$ python3 -q
>>> import numpy as np
>>> np.set_printoptions(precision=1, suppress=True, linewidth=120, legacy="1.25")
>>> M = np.array([[1, 1, -1, -1, 1, 1, -1, -1],
...     [1, -1, 1, -1, 1, -1, 1, -1],
...     [1, -1, 1, -1, -1, 1, -1, 1],
...     [1, 1, -1, -1, -1, -1, 1, 1],
...     [1, 1, 1, 1, -1, -1, -1, -1],
...     [1, 1, 1, 1, 1, 1, 1, 1]])
>>> f, r1 = M[5], M[1]
>>> print(f @ r1)
0
>>> print(f @ f)
8
>>> pr = (f @ r1) / (f @ f) * f
>>> print(r1 - pr)
[ 1. -1.  1. -1.  1. -1.  1. -1.]
>>> gram = M.T @ M
>>> print(np.linalg.matrix_rank(gram))
6
>>> print(np.allclose(gram, gram.T))
True
>>> print(np.round(np.linalg.eigvalsh(gram)[::-1], 1) + 0)
[8. 8. 8. 8. 8. 8. 0. 0.]
>>> print(gram)
[[ 6  2  2 -2  0  0  0  0]
 [ 2  6 -2  2  0  0  0  0]
 [ 2 -2  6  2  0  0  0  0]
 [-2  2  2  6  0  0  0  0]
 [ 0  0  0  0  6  2  2 -2]
 [ 0  0  0  0  2  6 -2  2]
 [ 0  0  0  0  2 -2  6  2]
 [ 0  0  0  0 -2  2  2  6]]
>>> print(np.linalg.svd(M, compute_uv=False) ** 2)
[8. 8. 8. 8. 8. 8.]
>>> print((M @ M.T).shape)
(6, 6)
>>> f = np.array([1, 1])
>>> print(np.correlate(M[0], M[5], "full"))
[ 1  2  1  0  1  2  1  0 -1 -2 -1  0 -1 -2 -1]
>>> print(np.cross(M[0, :3], M[5, :3]))
[ 2 -2  0]
>>> vec = np.array([0, 1, 1, -2, 2, -1, 1, -2])
>>> print(M @ vec)
[ 4  8 -4  0  0  0]
>>> print(M @ np.ones(8))
[0. 0. 0. 0. 0. 8.]
>>> print((M * vec).sum(axis=1))
[ 4  8 -4  0  0  0]
>>> print(M * vec)
[[ 0  1 -1  2  2 -1 -1  2]
 [ 0 -1  1  2  2  1  1  2]
 [ 0 -1  1  2 -2 -1 -1 -2]
 [ 0  1 -1  2 -2  1  1 -2]
 [ 0  1  1 -2 -2  1 -1  2]
 [ 0  1  1 -2  2 -1  1 -2]]
>>> print(M @ np.eye(8)[3])
[-1. -1. -1. -1.  1.  1.]
>>> print(np.einsum("ij,j->i", M, vec))
[ 4  8 -4  0  0  0]
>>> print(M @ (2 * vec))
[ 8 16 -8  0  0  0]
>>> print((M @ vec).argmax())
1
>>> m1 = np.loadtxt("layer19.csv", delimiter=",")
>>> print(m1)
[[ 1.7  0.   1.2]
 [ 2.1  0.3  0.7]
 [ 2.1  0.1  1. ]
 [ 2.  -0.1  1.2]
 [ 2.1 -0.1  1. ]
 [ 2.5  0.4 -0.1]
 [ 1.5  0.  -0.3]
 [ 2.3 -0.3 -0.5]
 [ 2.4  0.4 -0.4]
 [ 1.8 -0.4  0.3]
 [ 1.9  0.6  2.9]
 [ 2.1  1.4  2.9]
 [ 2.3  1.   2.9]
 [ 2.   1.3  2.8]
 [ 2.   1.1  3.4]]
>>> M2 = M[0, 0] * M[1:] - np.outer(M[1:, 0], M[0])
>>> print(M2)
[[ 0 -2  2  0  0 -2  2  0]
 [ 0 -2  2  0 -2  0  0  2]
 [ 0  0  0  0 -2 -2  2  2]
 [ 0  0  2  2 -2 -2  0  0]
 [ 0  0  2  2  0  0  2  2]]
>>> print(np.linalg.matrix_rank(M2), np.linalg.matrix_rank(M))
5 6
>>> idx = m1[:, 0] > np.median(m1[:, 0])
>>> f = m1[idx].mean(axis=0) - m1[~idx].mean(axis=0)
>>> print(np.argsort(-np.abs(f).round(6), kind="stable"))
[2 0 1]
>>> print(f.round(1) + 0)
[ 0.4  0.  -1.1]
>>> print(idx.astype(int))
[0 0 0 0 0 1 0 1 1 0 0 0 1 0 0]
>>> D = np.linalg.norm(m1[:, None] - m1[None], axis=-1)
>>> print(D[10].round(6).argsort(kind="stable")[:4])
[10 12 13 14]
>>> print(np.linalg.norm(m1 - m1.mean(axis=0), axis=1))
[0.5 0.6 0.4 0.5 0.6 1.4 1.7 1.9 1.7 1.3 1.7 1.9 1.8 1.8 2.3]
>>> print(D[10])
[1.8 2.2 2.  1.8 2.  3.1 3.3 3.5 3.3 2.8 0.  0.8 0.6 0.7 0.7]
>>> print(D[:5, :5])
[[0.  0.7 0.5 0.3 0.5]
 [0.7 0.  0.4 0.6 0.5]
 [0.5 0.4 0.  0.3 0.2]
 [0.3 0.6 0.3 0.  0.2]
 [0.5 0.5 0.2 0.2 0. ]]
>>> print(D.shape)
(15, 15)
>>> vec = np.array([0, 2, 3])
>>> y = m1 @ vec
>>> print(y)
[ 3.6  2.7  3.2  3.4  2.8  0.5 -0.9 -2.1 -0.4  0.1  9.9 11.5 10.7 11.  12.4]
>>> rng = np.random.default_rng(931)
>>> y = y + 0.1 * rng.normal(size=15)
>>> print(y.round(1) + 0)
[ 3.6  2.6  3.1  3.4  2.7  0.4 -0.9 -2.  -0.4  0.   9.9 11.5 10.7 11.  12.4]
>>> coef, *_ = np.linalg.lstsq(m1, y)
>>> print(coef.round())
[-0.  2.  3.]
>>> print(np.round(m1.T @ (y - m1 @ coef), 1) + 0)
[0. 0. 0.]
